In [1]: import numpy as np

In [2]: from numpy import linalg as LA

In [3]: np.set_printoptions(suppress=True, linewidth=140)

In [4]: X = np.loadtxt("a.csv", delimiter=",")

In [5]: X
Out[5]: 
array([[139.53, -40.82, 139.71, -82.22, -60.81],
       [140.18, -39.24, 139.65, -80.16, -60.87],
       [140.14, -38.77, 139.2 , -78.91, -59.39],
       [141.01, -39.42, 140.37, -80.97, -62.53],
       [141.41, -37.36, 140.39, -80.47, -61.01],
       [141.82, -39.98, 140.66, -79.44, -59.89],
       [141.67, -40.3 , 139.09, -79.8 , -60.68],
       [140.29, -39.56, 139.76, -80.26, -61.  ],
       [139.69, -39.48, 140.91, -77.97, -58.98],
       [140.16, -39.31, 139.35, -77.97, -59.04],
       [141.23, -40.79, 140.26, -80.06, -60.03]])

In [6]: O, V = LA.qr(X[:, :1])[0], LA.qr(X[:, 1:])[0]

In [7]: sv = LA.svd(O.T @ V, compute_uv=False)

In [8]: sv.round(2)
Out[8]: array([1.])

In [9]: [round(float(x), 2) for x in LA.svd(X, compute_uv=False)[:3]]
Out[9]: [748.64, 4.39, 3.18]

In [10]: np.round(np.abs(LA.svd(X)[2][-1]), 2)
Out[10]: array([0.22, 0.26, 0.16, 0.57, 0.73])

In [11]: Z = X[[0, 6]].astype(float)

In [12]: for _ in range(7):
    ...:     z = LA.norm(X[:, None] - Z, axis=-1).argmin(axis=1)
    ...:     Z = np.array([X[z == j].mean(axis=0) for j in range(2)])
    ...: 

In [13]: z
Out[13]: array([0, 1, 1, 1, 1, 1, 1, 1, 1, 1, 1])

In [14]: np.abs(Z[1] - Z[0]).argmax()
Out[14]: np.int64(3)

In [15]: np.round(Z[1] - Z[0], 2)
Out[15]: array([1.23, 1.4 , 0.25, 2.62, 0.47])

In [16]: np.bincount(z)
Out[16]: array([ 1, 10])

In [17]: F = np.loadtxt("case11.csv", delimiter=",")

In [18]: F.round(2) + 0
Out[18]: 
array([[ 0.  , -0.37,  0.08, -0.36,  0.18, -0.56,  0.4 ,  0.48,  0.06, -0.48,  0.47, -0.35],
       [-0.11, -0.77,  0.17, -1.58,  0.24, -1.66, -0.42,  0.6 , -1.54,  0.04, -0.61, -2.22],
       [ 0.13, -0.16,  0.07,  0.01, -0.01,  0.01,  0.02, -0.05,  0.02, -0.05,  0.31,  0.07],
       [ 0.14, -2.52,  0.6 , -3.47,  0.78, -4.08,  0.38,  2.  , -2.32, -1.13,  0.91, -4.38],
       [ 0.17,  0.99, -0.24,  1.98, -0.41,  2.1 ,  0.36, -0.91,  1.77,  0.17,  0.69,  2.7 ]])

In [19]: x = np.array([4, 2, 2, 4, 5, 0, 1, 3, 1, 2, 5, 3])

In [20]: np.round((F * x).sum(axis=1), 2)
Out[20]: array([  1.12, -16.55,   1.83, -20.06,  19.35])

In [21]: LA.norm(F @ x) <= LA.norm(F, 2) * LA.norm(x) + 1e-9
Out[21]: np.True_

In [22]: np.round(F @ np.ones(12), 2)
Out[22]: array([ -0.44,  -7.86,   0.35, -13.09,   9.37])

In [23]: gram = F.T @ F

In [24]: np.round(np.diag(gram), 2)
Out[24]: array([ 0.08,  8.11,  0.45, 18.61,  0.86, 24.15,  0.62,  5.42, 10.87,  1.54,  1.98, 31.5 ])

In [25]: np.round(LA.svd(F, compute_uv=False) ** 2, 2) + 0
Out[25]: array([100.  ,   4.  ,   0.16,   0.01,   0.  ])

In [26]: round(float(np.trace(gram)), 2), round((F ** 2).sum(), 2)
Out[26]: (104.17, np.float64(104.17))

In [27]: round(float(LA.norm(F, "nuc")), 2)
Out[27]: 12.5

In [28]: LA.norm(F, axis=1).argmax()
Out[28]: np.int64(3)

In [29]: np.round(LA.norm(F[2] - F[3]), 2)
Out[29]: np.float64(8.14)

In [30]: m1 = np.load("dump.npy")

In [31]: m1
Out[31]: 
array([[ 0.  ,  0.89, -0.81],
       [ 0.  ,  0.99, -0.96],
       [ 0.  , -0.98,  0.95],
       [ 0.  , -0.85,  0.75],
       [ 0.  , -0.72,  0.6 ],
       [ 0.  , -0.49,  0.4 ],
       [ 0.  , -0.35,  0.27],
       [ 0.  ,  0.97, -0.93],
       [ 0.  , -0.98,  0.95],
       [ 0.  , -0.85,  0.75],
       [ 0.  , -0.18,  0.14],
       [ 0.  , -1.  ,  1.  ],
       [ 0.  , -0.72,  0.6 ],
       [ 0.  ,  0.79, -0.69],
       [ 0.  , -0.35,  0.27],
       [ 0.  , -0.97,  0.93],
       [ 0.  , -0.49,  0.4 ],
       [ 0.  , -0.96,  0.91],
       [ 0.  , -0.92,  0.85],
       [ 0.  , -0.49,  0.4 ],
       [ 0.  , -0.62,  0.51],
       [ 0.  ,  0.72, -0.6 ],
       [ 0.  , -0.99,  0.96],
       [ 0.  ,  0.95, -0.89],
       [ 0.  ,  0.99, -0.96],
       [ 0.  , -0.89,  0.81],
       [ 0.  ,  0.18, -0.14],
       [ 0.  ,  0.72, -0.6 ],
       [ 0.  , -0.49,  0.4 ],
       [ 0.  ,  0.18, -0.14],
       [ 0.  ,  0.99, -0.97],
       [ 0.  ,  0.99, -0.97],
       [ 0.  ,  0.72, -0.6 ],
       [ 0.  ,  0.96, -0.91],
       [ 0.  , -0.49,  0.4 ],
       [ 0.  , -0.49,  0.4 ],
       [ 0.  , -1.  ,  0.98],
       [ 0.  ,  0.95, -0.89],
       [ 0.  , -0.97,  0.93]])

In [32]: Uu, sv, Vt = LA.svd(m1)

In [33]: sv.round(2)
Out[33]: array([6.75, 0.21, 0.  ])

In [34]: A2 = Uu[:, :2] @ np.diag(sv[:2]) @ Vt[:2]

In [35]: round(float(LA.norm(m1 - A2) / LA.norm(m1)), 2)
Out[35]: 0.0

In [36]: round(float(np.abs(m1 - A2).max()), 2)
Out[36]: 0.0

In [37]: A2.round(2)
Out[37]: 
array([[ 0.  ,  0.89, -0.81],
       [ 0.  ,  0.99, -0.96],
       [ 0.  , -0.98,  0.95],
       [ 0.  , -0.85,  0.75],
       [ 0.  , -0.72,  0.6 ],
       [ 0.  , -0.49,  0.4 ],
       [ 0.  , -0.35,  0.27],
       [ 0.  ,  0.97, -0.93],
       [ 0.  , -0.98,  0.95],
       [ 0.  , -0.85,  0.75],
       [ 0.  , -0.18,  0.14],
       [ 0.  , -1.  ,  1.  ],
       [ 0.  , -0.72,  0.6 ],
       [ 0.  ,  0.79, -0.69],
       [ 0.  , -0.35,  0.27],
       [ 0.  , -0.97,  0.93],
       [ 0.  , -0.49,  0.4 ],
       [ 0.  , -0.96,  0.91],
       [ 0.  , -0.92,  0.85],
       [ 0.  , -0.49,  0.4 ],
       [ 0.  , -0.62,  0.51],
       [ 0.  ,  0.72, -0.6 ],
       [ 0.  , -0.99,  0.96],
       [ 0.  ,  0.95, -0.89],
       [ 0.  ,  0.99, -0.96],
       [ 0.  , -0.89,  0.81],
       [ 0.  ,  0.18, -0.14],
       [ 0.  ,  0.72, -0.6 ],
       [ 0.  , -0.49,  0.4 ],
       [ 0.  ,  0.18, -0.14],
       [ 0.  ,  0.99, -0.97],
       [ 0.  ,  0.99, -0.97],
       [ 0.  ,  0.72, -0.6 ],
       [ 0.  ,  0.96, -0.91],
       [ 0.  , -0.49,  0.4 ],
       [ 0.  , -0.49,  0.4 ],
       [ 0.  , -1.  ,  0.98],
       [ 0.  ,  0.95, -0.89],
       [ 0.  , -0.97,  0.93]])

In [38]: mat = np.loadtxt("block2.csv", delimiter=",")

In [39]: mat
Out[39]: 
array([[-0.09, -1.85,  4.15,  2.27],
       [-2.55,  5.74, -1.56,  0.21],
       [ 1.19, -2.82,  0.87,  0.06],
       [-3.28,  6.4 ,  0.  ,  1.45],
       [ 2.96, -7.11,  2.82,  0.55],
       [-2.55,  2.76,  3.54,  2.97],
       [ 1.89, -2.34, -2.13, -1.84],
       [-2.27,  4.53, -0.46,  0.56],
       [ 3.65, -7.48,  1.24, -0.66],
       [-3.3 ,  6.15,  0.12,  1.37],
       [ 1.4 , -4.29,  2.1 ,  0.6 ],
       [ 4.  , -8.68,  2.32,  0.06],
       [-1.7 ,  4.08, -2.03, -0.51],
       [ 1.29, -2.96,  0.74, -0.15],
       [ 0.03,  0.01, -0.08,  0.05],
       [-2.86,  6.91, -2.74, -0.66],
       [ 0.74, -3.63,  3.71,  1.76],
       [-0.28,  1.17, -1.37, -0.55],
       [-3.72,  8.81, -2.37,  0.03],
       [ 2.4 , -4.48,  0.44, -0.61],
       [-0.42, -0.7 ,  2.79,  1.84],
       [-0.85,  3.65, -3.61, -1.6 ],
       [ 1.05,  0.27, -4.29, -2.97],
       [ 1.9 , -5.31,  3.09,  1.2 ],
       [-1.38,  2.97, -0.84,  0.04],
       [-1.91,  2.33,  2.03,  1.81],
       [ 2.74, -3.82, -2.29, -2.36],
       [ 0.04,  0.19, -0.02,  0.18]])

In [40]: cen = mat - mat.mean(axis=0)

In [41]: Uu, sv, Vt = LA.svd(cen, full_matrices=False)

In [42]: np.round(cen.mean(axis=0), 2) + 0
Out[42]: array([0., 0., 0., 0.])

In [43]: np.searchsorted(np.cumsum(sv ** 2) / (sv ** 2).sum(), 0.9) + 1
Out[43]: np.int64(2)

In [44]: sv.round(2)
Out[44]: array([27.92, 13.  ,  0.49,  0.4 ])

In [45]: np.abs(Uu[:, 0]).argmax()
Out[45]: np.int64(18)

In [46]: Z = np.array([[0, 1, 2, 0, 1, 0, 2, 2],
    ...:     [2, 0, 2, 1, 1, 0, 0, 2],
    ...:     [0, 1, 2, 2, 2, 1, 2, 2],
    ...:     [1, 2, 1, 0, 2, 2, 0, 1],
    ...:     [1, 2, 1, 0, 1, 1, 0, 1],
    ...:     [0, 0, 0, 1, 2, 0, 1, 2],
    ...:     [2, 1, 1, 0, 0, 1, 0, 1],
    ...:     [2, 1, 0, 2, 1, 2, 2, 1]])

In [47]: rng = np.random.default_rng(188)

In [48]: W0 = (rng.random((37, 8)) < 0.25) @ Z

In [49]: W0
Out[49]: 
array([[0, 1, 2, 0, 1, 0, 2, 2],
       [1, 2, 1, 0, 2, 2, 0, 1],
       [2, 1, 4, 1, 2, 0, 2, 4],
       [2, 1, 0, 3, 3, 2, 3, 3],
       [2, 0, 2, 2, 3, 0, 1, 4],
       [2, 1, 4, 2, 4, 0, 3, 6],
       [0, 0, 0, 0, 0, 0, 0, 0],
       [0, 0, 0, 1, 2, 0, 1, 2],
       [2, 2, 6, 3, 4, 1, 4, 6],
       [0, 0, 0, 0, 0, 0, 0, 0],
       [4, 5, 3, 0, 3, 4, 0, 3],
       [0, 1, 2, 2, 2, 1, 2, 2],
       [1, 2, 1, 0, 2, 2, 0, 1],
       [7, 4, 4, 4, 6, 5, 3, 7],
       [0, 1, 2, 0, 1, 0, 2, 2],
       [3, 4, 3, 5, 7, 5, 5, 6],
       [5, 4, 2, 2, 2, 4, 2, 3],
       [0, 2, 4, 2, 3, 1, 4, 4],
       [0, 1, 2, 1, 3, 0, 3, 4],
       [0, 0, 0, 0, 0, 0, 0, 0],
       [0, 1, 2, 2, 2, 1, 2, 2],
       [5, 3, 3, 3, 4, 4, 2, 4],
       [0, 0, 0, 0, 0, 0, 0, 0],
       [3, 3, 2, 0, 1, 2, 0, 2],
       [2, 1, 4, 1, 2, 0, 2, 4],
       [1, 2, 1, 0, 1, 1, 0, 1],
       [5, 3, 3, 3, 4, 4, 2, 4],
       [7, 4, 4, 4, 6, 5, 3, 7],
       [2, 0, 2, 1, 1, 0, 0, 2],
       [1, 3, 3, 1, 5, 2, 3, 5],
       [2, 2, 3, 0, 1, 1, 2, 3],
       [5, 3, 4, 2, 5, 3, 1, 6],
       [2, 1, 1, 0, 0, 1, 0, 1],
       [6, 6, 6, 5, 7, 6, 4, 7],
       [2, 1, 4, 3, 3, 1, 2, 4],
       [0, 0, 0, 0, 0, 0, 0, 0],
       [6, 6, 3, 2, 4, 6, 2, 4]])

In [50]: dist = LA.norm(W0[:, None] - W0[None], axis=-1)

In [51]: LA.matrix_rank(dist ** 2)
Out[51]: np.int64(10)

In [52]: dist[32].round(6).argsort(kind="stable")[:4]
Out[52]: array([32, 25, 28,  1])

In [53]: np.unravel_index(dist.round(6).argmax(), dist.shape)
Out[53]: (np.int64(6), np.int64(33))

In [54]: np.flatnonzero(dist[32] < dist.mean() / 2)
Out[54]: array([ 1,  6,  9, 12, 19, 22, 23, 25, 28, 32, 35])

In [55]: feats = np.array([[4, -1, -2, 0, -2, 0],
    ...:     [-1, 0, 1, 2, 1, -1],
    ...:     [-2, 1, 4, 2, 0, -2],
    ...:     [0, 2, 2, 0, 3, -2],
    ...:     [-2, 1, 0, 3, -2, -1],
    ...:     [0, -1, -2, -2, -1, 4]])

In [56]: w, V = LA.eigh(feats)

In [57]: np.round(V.T @ feats @ V, 2) + 0
Out[57]: 
array([[-4.79,  0.  ,  0.  ,  0.  ,  0.  ,  0.  ],
       [ 0.  , -1.37,  0.  ,  0.  ,  0.  ,  0.  ],
       [ 0.  ,  0.  ,  0.91,  0.  ,  0.  ,  0.  ],
       [ 0.  ,  0.  ,  0.  ,  2.  ,  0.  ,  0.  ],
       [ 0.  ,  0.  ,  0.  ,  0.  ,  4.33,  0.  ],
       [ 0.  ,  0.  ,  0.  ,  0.  ,  0.  ,  8.92]])

In [58]: w.sum(), np.trace(feats)
Out[58]: (np.float64(10.0), np.int64(10))

In [59]: np.round(V @ np.diag(w) @ V.T, 2) + 0
Out[59]: 
array([[ 4., -1., -2.,  0., -2.,  0.],
       [-1.,  0.,  1.,  2.,  1., -1.],
       [-2.,  1.,  4.,  2.,  0., -2.],
       [ 0.,  2.,  2.,  0.,  3., -2.],
       [-2.,  1.,  0.,  3., -2., -1.],
       [ 0., -1., -2., -2., -1.,  4.]])

In [60]: np.unique(w.round(6) + 0, return_counts=True)[1]
Out[60]: array([1, 1, 1, 1, 1, 1])

In [61]: np.round(np.abs(V[:, -1]), 2)
Out[61]: array([0.39, 0.28, 0.57, 0.38, 0.25, 0.49])

In [62]: np.abs(V[:, -1]).round(6).argmax()
Out[62]: np.int64(2)

In [63]: data = np.load("arr.npy")

In [64]: data
Out[64]: 
array([[ 2.16,  2.26,  2.64,  1.31, -0.91, -1.45,  0.89,  1.96, -1.76,  1.05],
       [ 1.59,  1.71,  2.59,  0.86, -1.09, -1.21,  0.8 ,  2.1 , -1.9 ,  1.12],
       [ 2.54,  2.67,  2.99,  1.  , -0.96, -0.96,  0.56,  2.26, -1.77,  0.96],
       [ 2.21,  1.9 ,  2.68,  0.77, -1.13, -1.21,  0.9 ,  1.74, -1.51,  1.06],
       [ 1.96,  1.54,  3.02,  0.9 , -1.23, -0.8 ,  0.85,  2.17, -2.38,  0.58],
       [ 2.02,  1.86,  3.47,  1.39, -0.8 , -0.95,  0.83,  2.17, -1.69,  1.02],
       [ 1.76,  1.97,  2.94,  1.  , -1.05, -1.25,  1.  ,  1.8 , -1.36,  1.06],
       [ 1.6 ,  1.84,  2.76,  0.68, -1.54, -0.55,  0.98,  2.36, -2.57,  0.69],
       [ 0.68, -1.14, -1.74, -0.25,  2.21, -1.71, -2.01, -1.68, -0.94,  1.13],
       [-0.01, -1.36, -2.23, -0.42,  2.06, -1.41, -3.85, -0.66, -0.92,  0.67],
       [ 0.  , -0.81, -1.88,  0.08,  2.14, -1.76, -3.14, -1.23, -0.44,  1.05],
       [ 0.49, -0.84, -1.79, -0.34,  1.9 , -2.32, -3.  , -0.25, -0.99,  0.69],
       [ 0.  , -1.22, -1.84, -0.06,  1.56, -1.88, -2.5 , -1.08, -0.91,  0.68],
       [ 0.06, -1.1 , -1.81,  0.17,  1.93, -1.84, -2.55, -0.9 , -0.61,  1.21],
       [ 0.11, -1.17, -1.77,  0.13,  1.81, -1.91, -3.52, -0.82, -0.91,  0.99],
       [-0.12, -2.06, -2.29,  0.55,  1.9 , -2.08, -3.39, -0.68, -0.35,  0.85],
       [-2.77,  1.01, -2.75,  0.16, -0.45,  0.78, -1.64, -1.97,  2.98,  1.36],
       [-3.62,  1.53, -2.88,  0.25,  0.06,  1.25, -1.98, -1.95,  3.14,  0.91],
       [-3.08,  1.15, -2.47,  0.09,  0.08,  1.1 , -2.05, -2.02,  3.03,  0.69],
       [-2.89,  1.46, -2.89,  0.07, -0.3 ,  1.04, -2.02, -2.35,  3.28,  1.21],
       [-2.7 ,  1.03, -2.77, -0.37,  0.25,  1.3 , -1.84, -2.03,  3.06,  1.  ],
       [-2.81,  0.74, -3.51, -0.18,  0.17,  0.81, -1.59, -2.18,  2.72,  0.85],
       [-2.82,  1.48, -2.46,  0.46,  0.14,  0.71, -2.21, -1.96,  3.38,  1.12],
       [-2.93,  0.73, -3.18, -0.25, -0.2 ,  1.44, -1.75, -1.93,  2.84,  1.5 ]])

In [65]: A2 = data / LA.norm(data, axis=1)
---------------------------------------------------------------------------
ValueError                                Traceback (most recent call last)
Cell In[65], line 1
----> 1 A2 = data / LA.norm(data, axis=1)

ValueError: operands could not be broadcast together with shapes (24,10) (24,) 

In [66]: A2 = data / LA.norm(data, axis=1, keepdims=True)

In [67]: gram = A2 @ A2.T

In [68]: (gram - 2 * np.eye(24)).round(6).argmax(axis=1)
Out[68]: array([ 3,  6,  0,  6,  7,  6,  3,  4, 13, 14, 13, 14, 13, 10, 10, 14, 19, 18, 17, 16, 18, 23, 19, 20])

In [69]: np.round(LA.norm(A2, axis=1), 2)
Out[69]: array([1., 1., 1., 1., 1., 1., 1., 1., 1., 1., 1., 1., 1., 1., 1., 1., 1., 1., 1., 1., 1., 1., 1., 1.])
